>>> import numpy as np
>>> np.set_printoptions(suppress=True, linewidth=140)
>>> def tidy(a):
...     return np.round(a, 1) + 0
... 
>>> F = np.array([[-2.0, 1.0, 1.0, 1.0, 1.0],
...     [1.0, -2.0, 1.0, 1.0, 1.0],
...     [1.0, 1.0, -2.0, 1.0, 1.0],
...     [1.0, 1.0, 1.0, -2.0, 1.0],
...     [1.0, 1.0, 1.0, 1.0, -2.0]])
>>> vals, V = np.linalg.eigh(F)
>>> vec = np.array([5, 0, -1, -3, -4])
>>> print(tidy(V * np.abs(vals) @ V.T))
[[ 2.8 -0.2 -0.2 -0.2 -0.2]
 [-0.2  2.8 -0.2 -0.2 -0.2]
 [-0.2 -0.2  2.8 -0.2 -0.2]
 [-0.2 -0.2 -0.2  2.8 -0.2]
 [-0.2 -0.2 -0.2 -0.2  2.8]]
>>> tidy(np.linalg.eigvalsh(F[1:, 1:]))
array([-3., -3., -3.,  1.])
>>> print(tidy(V * np.maximum(vals, 0) @ V.T))
[[0.4 0.4 0.4 0.4 0.4]
 [0.4 0.4 0.4 0.4 0.4]
 [0.4 0.4 0.4 0.4 0.4]
 [0.4 0.4 0.4 0.4 0.4]
 [0.4 0.4 0.4 0.4 0.4]]
>>> tidy(vec @ F @ vec / (vec @ vec)), tidy(vals[0]), vals[-1]
(np.float64(-2.8), np.float64(-3.0), np.float64(2.0))
>>> Uu, sigma, VT = np.linalg.svd(F, full_matrices=False)
>>> tidy(VT @ VT.T)
array([[1., 0., 0., 0., 0.],
       [0., 1., 0., 0., 0.],
       [0., 0., 1., 0., 0.],
       [0., 0., 0., 1., 0.],
       [0., 0., 0., 0., 1.]])
>>> tidy(Uu.T @ F @ VT.T)
array([[3., 0., 0., 0., 0.],
       [0., 3., 0., 0., 0.],
       [0., 0., 3., 0., 0.],
       [0., 0., 0., 3., 0.],
       [0., 0., 0., 0., 2.]])
>>> tidy(sigma)
array([3., 3., 3., 3., 2.])
>>> tidy(np.sqrt((sigma ** 2).sum())), tidy(np.linalg.norm(F))
(np.float64(6.3), np.float64(6.3))
>>> (sigma > 1e-8).sum()
np.int64(5)
>>> print(np.allclose(Uu * sigma @ VT, F))
True
>>> J = np.array([[2, 0, 1, 2, 1, 2],
...     [0, 2, 0, 1, 2, 1],
...     [1, 0, 2, 0, 1, 2],
...     [2, 1, 0, 2, 0, 1],
...     [1, 2, 1, 0, 2, 0],
...     [2, 1, 2, 1, 0, 2]])
>>> vec = np.array([0, -2, -1, -2, 2, 1])
>>> y = J @ vec
>>> y
array([-1, -1,  2, -5, -1, -4])
>>> print(tidy(np.linalg.solve(J, y + J[:, 2])))
[ 0. -2.  0. -2.  2.  1.]
>>> print(tidy(np.linalg.solve(J.T, J[3])))
[0. 0. 0. 1. 0. 0.]
>>> tidy(np.linalg.solve(J, y))
array([ 0., -2., -1., -2.,  2.,  1.])
>>> print(tidy(np.linalg.solve(J, -3 * y)))
[ 0.  6.  3.  6. -6. -3.]
>>> tidy(np.linalg.det(J))
np.float64(16.0)
>>> np.trace(J)
np.int64(12)
>>> J @ J
array([[14,  6,  9, 10,  5, 12],
       [ 6, 10,  4,  5,  8,  5],
       [ 9,  4, 10,  4,  5, 10],
       [10,  5,  4, 10,  4,  9],
       [ 5,  8,  5,  4, 10,  6],
       [12,  5, 10,  9,  6, 14]])
>>> np.allclose(J, J.T)
True
>>> tidy(np.sort(np.abs(np.linalg.eigvals(J))))
array([0.2, 1. , 1.6, 2.6, 3.3, 6.8])
>>> np.allclose(J @ J.T, J.T @ J)
True
>>> data = np.load("x.npy")
>>> data
array([[-1.4, -5.4, -0.4],
       [-0.9,  1.5, -0.2],
       [ 0.4, -6. , -1.6],
       [-0.9, -2.1, -0.3],
       [-0.1, -0.6, -0.1],
       [ 2.4,  3.6,  0.9]])
>>> other = np.array([[3, 1, 2], [3, 2, 2], [2, 3, 2]])
>>> tidy(np.einsum("ik,kj->ij", data, other))
array([[-21.2, -13.4, -14.4],
       [  1.4,   1.5,   0.8],
       [-20. , -16.4, -14.4],
       [ -9.6,  -6. ,  -6.6],
       [ -2.3,  -1.6,  -1.6],
       [ 19.8,  12.3,  13.8]])
>>> np.vstack([data, other.T]).shape
(9, 3)
>>> tidy(data @ other)
array([[-21.2, -13.4, -14.4],
       [  1.4,   1.5,   0.8],
       [-20. , -16.4, -14.4],
       [ -9.6,  -6. ,  -6.6],
       [ -2.3,  -1.6,  -1.6],
       [ 19.8,  12.3,  13.8]])
>>> tidy(other.T @ data.T)
array([[-21.2,   1.4, -20. ,  -9.6,  -2.3,  19.8],
       [-13.4,   1.5, -16.4,  -6. ,  -1.6,  12.3],
       [-14.4,   0.8, -14.4,  -6.6,  -1.6,  13.8]])
>>> vec = np.array([1, 2, 7])
>>> y = data @ vec
>>> tidy(np.linalg.pinv(data) @ data)
array([[1., 0., 0.],
       [0., 1., 0.],
       [0., 0., 1.]])
>>> print(tidy(y))
[-15.    0.7 -22.8  -7.2  -2.   15.9]
>>> try:
...     np.linalg.solve(data, y)
... except np.linalg.LinAlgError as e:
...     print("failed:", e)
... 
failed: Last 2 dimensions of the array must be square
>>> tidy(np.linalg.solve(data.T @ data, data.T @ y))
array([1., 2., 7.])
>>> rng = np.random.default_rng(195154)
>>> y = y + 0.3 * rng.normal(size=6)
>>> print(tidy(y))
[-15.4   1.1 -22.9  -7.1  -1.9  16. ]
>>> beta, *_ = np.linalg.lstsq(data, y)
>>> tidy(np.linalg.norm(y - data @ beta))
np.float64(0.3)
>>> tidy(data.T @ (y - data @ beta))
array([0., 0., 0.])
>>> print(tidy(beta))
[1.  2.1 6.6]
>>> [round(float(np.linalg.norm(np.linalg.solve(data.T @ data + lam * np.eye(3), data.T @ y))), 2) for lam in (0, 1, 10, 100)]
[7.04, 4.41, 3.09, 1.61]
>>> A = rng.normal(size=(14, 6))
>>> A = 5 * A / np.linalg.norm(A, axis=1, keepdims=True)
>>> tidy(A)
array([[-2. ,  2.3,  0.7,  1.7, -2.7,  2.1],
       [-2. ,  2. ,  0.5, -1.8,  0.1,  3.7],
       [-3.3, -0.3,  2.3, -0.6,  2.1, -2.1],
       [-4.3, -0.6,  0.1, -2.4,  0.7, -0.2],
       [ 0.1, -2.6,  1.9,  0.1, -3.6,  1.2],
       [-1.7,  0.6, -1.7, -1.1, -3.7,  1.9],
       [ 0.7,  0.1,  3.9, -0.8,  0.7,  2.9],
       [-1.3, -1.8,  1.6, -0.9,  3.6, -1.9],
       [-1.3, -0.2, -2.4,  0.1,  3.8,  1.7],
       [ 2.4, -0.1, -2.5, -3.5, -0.9,  0.1],
       [ 1.3,  2.7,  2. , -1.4, -1.8, -2.7],
       [ 0.1, -0.9, -2.4, -3. , -1.3,  2.8],
       [ 1.9, -2.1,  2.2, -1.5, -1.3,  2.9],
       [ 3.3,  0.2,  3. , -1.4, -0.9, -1.5]])
>>> dist = np.linalg.norm(A[:, None] - A[None], axis=-1)
>>> np.linalg.matrix_rank(dist ** 2)
np.int64(7)
>>> np.unravel_index(dist.round(6).argmax(), dist.shape)
(np.int64(8), np.int64(10))
>>> cen = (A - A.mean(axis=0)) / A.std(axis=0)
>>> np.argwhere(np.abs(cen) > 2)
array([[0, 3]])
>>> beta = np.linalg.lstsq(np.delete(cen, 3, axis=1), cen[:, 3])[0]
>>> print(tidy(beta))
[-0.4  0.1  0.4 -0.1  0.1]
>>> tidy(1 - np.var(cen[:, 3] - np.delete(cen, 3, axis=1) @ beta))
np.float64(0.3)
>>> hat = A @ np.linalg.solve(A.T @ A, A.T)
>>> print(tidy(np.trace(hat)))
6.0
>>> print(tidy(np.linalg.eigvalsh(hat)))
[0. 0. 0. 0. 0. 0. 0. 0. 1. 1. 1. 1. 1. 1.]
>>> tidy(hat @ A[:, 2])
array([ 0.7,  0.5,  2.3,  0.1,  1.9, -1.7,  3.9,  1.6, -2.4, -2.5,  2. , -2.4,  2.2,  3. ])
>>> tidy(np.diag(hat))
array([0.4, 0.5, 0.4, 0.5, 0.5, 0.3, 0.5, 0.3, 0.4, 0.5, 0.5, 0.4, 0.4, 0.3])
>>> np.linalg.matrix_rank(np.eye(14) - hat)
np.int64(8)
>>> np.allclose(hat @ hat, hat)
True
>>> other = A / np.linalg.norm(A, axis=1, keepdims=True)
>>> C2 = other @ other.T
>>> tidy(C2[7])
array([-0.6, -0.2,  0.8,  0.5, -0.3, -0.7,  0.1,  1. ,  0.4, -0.3, -0.1, -0.4, -0.1,  0. ])
>>> (C2 - 2 * np.eye(14)).round(6).argmax(axis=1)
array([ 5,  0,  7,  2, 12, 11, 12,  2,  7, 11, 13,  9,  6, 10])
>>> tidy(np.degrees(np.arccos(np.clip(C2[7, 5], -1, 1))))
np.float64(134.9)
>>> vec = np.array([7, 0, -9, 7, 7, -9])
>>> y = J @ vec
>>> beta, lr = np.zeros(6), 1 / np.linalg.norm(J, 2) ** 2
>>> for i in range(10):
...     beta -= lr * J.T @ (J @ beta - y)
...     if i % 2 == 0: print(i, round(np.linalg.norm(J @ beta - y), 1))
... 
0 32.0
2 23.9
4 18.5
6 14.9
8 12.5
>>> tidy(beta)
array([ 1.7,  3.9, -6.8,  5.6,  2.6, -4. ])
>>> tidy(np.linalg.cond(J))
np.float64(39.0)
>>> arr = np.load("run0.npy")
>>> arr
array([[0, 0, 0],
       [0, 0, 1],
       [0, 1, 0]])
>>> np.linalg.cond(arr) > 100
np.True_
>>> E = np.loadtxt("case6.csv", delimiter=",")
>>> print(E)
[[ -1.   0.  -1.  -2.]
 [ -3.   1.  -2.  -3.]
 [ -2.  -1.  -2.  -5.]
 [ -2.   1.   0.  -7.]
 [  0.   2.   2.  -5.]
 [  1.   3.   3.  -7.]
 [ -1.   4.   1.  -6.]
 [  0.   6.   2.  -5.]
 [ -2.   8.   0.  -5.]
 [ -4.   7.  -2.  -5.]
 [ -3.   6.  -1.  -4.]
 [ -1.   4.  -1.  -3.]
 [ -3.   5.  -3.  -1.]
 [ -4.   5.  -3.  -1.]
 [ -5.   3.  -3.   1.]
 [ -4.   4.  -5.   3.]
 [ -2.   4.  -4.   2.]
 [ -3.   4.  -2.   3.]
 [ -1.   5.  -1.   3.]
 [ -1.   5.  -1.   1.]
 [  1.   7.  -3.   3.]
 [  3.   6.  -4.   3.]
 [  4.   8.  -2.   1.]
 [  5.  10.  -2.  -1.]
 [  6.   8.  -3.  -3.]
 [  4.  10.  -5.  -5.]
 [  2.  11.  -7.  -7.]
 [  0.   9.  -7.  -7.]
 [ -2.  10.  -9.  -5.]
 [ -1.   8. -11.  -7.]
 [  1.  10. -11.  -9.]
 [  3.  10.  -9. -11.]
 [  2.   8.  -8. -13.]]
>>> dist = np.linalg.norm(E[:, None] - E[None], axis=-1)
>>> print((dist + 1e9 * np.eye(33)).round(6).argmin(axis=1))
[ 1  0  1  2  5  4  4  6 10 10  9 10 13 12 13 16 15 16 19 18 21 20 23 22 23 26 27 26 27 30 29 32 31]
>>> np.linalg.matrix_rank(dist ** 2)
np.int64(6)
>>> print(dist.mean(axis=1).argmax())
32
>>> dist[31].round(6).argsort(kind="stable")[:4]
array([31, 32, 30, 26])
>>> tidy(dist[:5, :5])
array([[0. , 2.6, 3.5, 5.3, 4.8],
       [2.6, 0. , 3. , 4.6, 5.5],
       [3.5, 3. , 0. , 3.5, 5.4],
       [5.3, 4.6, 3.5, 0. , 3.6],
       [4.8, 5.5, 5.4, 3.6, 0. ]])
>>> np.flatnonzero(dist[31] < dist.mean() / 2)
array([30, 31, 32])
>>> W1 = np.array([[0, 0], [-1, -2], [2, 0], [-2, 1]])
>>> beta = np.array([1, 1])
>>> hid = np.maximum(E @ W1 + beta, 0)
>>> print(np.linalg.matrix_rank(hid))
1
>>> (hid > 0).astype(int)
array([[1, 0],
       [1, 0],
       [1, 0],
       [1, 0],
       [1, 0],
       [1, 0],
       [1, 0],
       [1, 0],
       [1, 0],
       [0, 0],
       [1, 0],
       [1, 0],
       [0, 0],
       [0, 0],
       [0, 0],
       [0, 0],
       [0, 0],
       [0, 0],
       [0, 0],
       [0, 0],
       [0, 0],
       [0, 0],
       [0, 0],
       [0, 0],
       [0, 0],
       [0, 0],
       [0, 0],
       [0, 0],
       [0, 0],
       [0, 0],
       [0, 0],
       [0, 0],
       [1, 0]])
>>> tidy((hid > 0).mean(axis=0))
array([0.4, 0. ])
>>> basis = np.array([[8, 1], [5, 0]])
>>> W1 @ basis
array([[  0,   0],
       [-18,  -1],
       [ 16,   2],
       [-11,  -2]])
>>> other = np.array([[5, 4], [6, 1], [0, 3]])
>>> basis = np.array([[1, 3, 2, 3, 0, 0], [1, 3, 0, 1, 3, 0]])
>>> K = other @ basis + 0.1 * rng.normal(size=(3, 6))
>>> tidy(K)
array([[ 8.9, 26.9, 10. , 19. , 11.9, -0.1],
       [ 6.8, 21.3, 11.9, 19.2,  3. ,  0.1],
       [ 2.8,  9. ,  0. ,  2.8,  9. ,  0.1]])
>>> Uu, sigma, VT = np.linalg.svd(K, full_matrices=False)
>>> Uu.shape, sigma.shape, VT.shape
((3, 3), (3,), (3, 6))
>>> tidy(np.abs(VT[0]))
array([0.2, 0.7, 0.3, 0.5, 0.3, 0. ])
>>> tidy(VT @ VT.T)
array([[1., 0., 0.],
       [0., 1., 0.],
       [0., 0., 1.]])
>>> tidy(sigma / sigma[0])
array([1. , 0.2, 0. ])
>>> print((sigma > 1e-8).sum())
3
>>> np.abs(Uu[:, 0]).round(6).argmax()
np.int64(0)
>>> Uu, sigma, VT = np.linalg.svd(K)
>>> tidy(sigma)
array([50. , 10.3,  0.3])
>>> np.argmax(sigma[:-1] / (sigma[1:] + 1e-6)) + 1
np.int64(2)
>>> other = Uu[:, :2] @ np.diag(sigma[:2]) @ VT[:2]
>>> np.linalg.matrix_rank(K, rtol=0.05)
np.int64(2)
>>> print(tidy(np.linalg.norm(K - other, 2)), tidy(sigma[2]))
0.3 0.3
>>> np.linalg.matrix_rank(other)
np.int64(2)
>>> tidy(np.linalg.norm(K - other) / np.linalg.norm(K))
np.float64(0.0)
>>> [round(float(x), 1) for x in np.linalg.svd(K, compute_uv=False)[:3]]
[50.0, 10.3, 0.3]
>>> np.argsort(-np.linalg.norm(K, axis=0).round(6), kind="stable")[:3]
array([1, 3, 2])
>>> print(np.linalg.matrix_rank(K, rtol=0.1))
2
>>> tidy(np.linalg.norm(K, 2) / np.linalg.norm(K))
np.float64(1.0)
>>> W0 = np.load("m.npy")
>>> W0
array([[  0,   0,  -4],
       [  0,   0, -16],
       [  4,  16,   0]])
>>> tidy(np.trace(np.linalg.pinv(W0) @ W0))
np.float64(2.0)
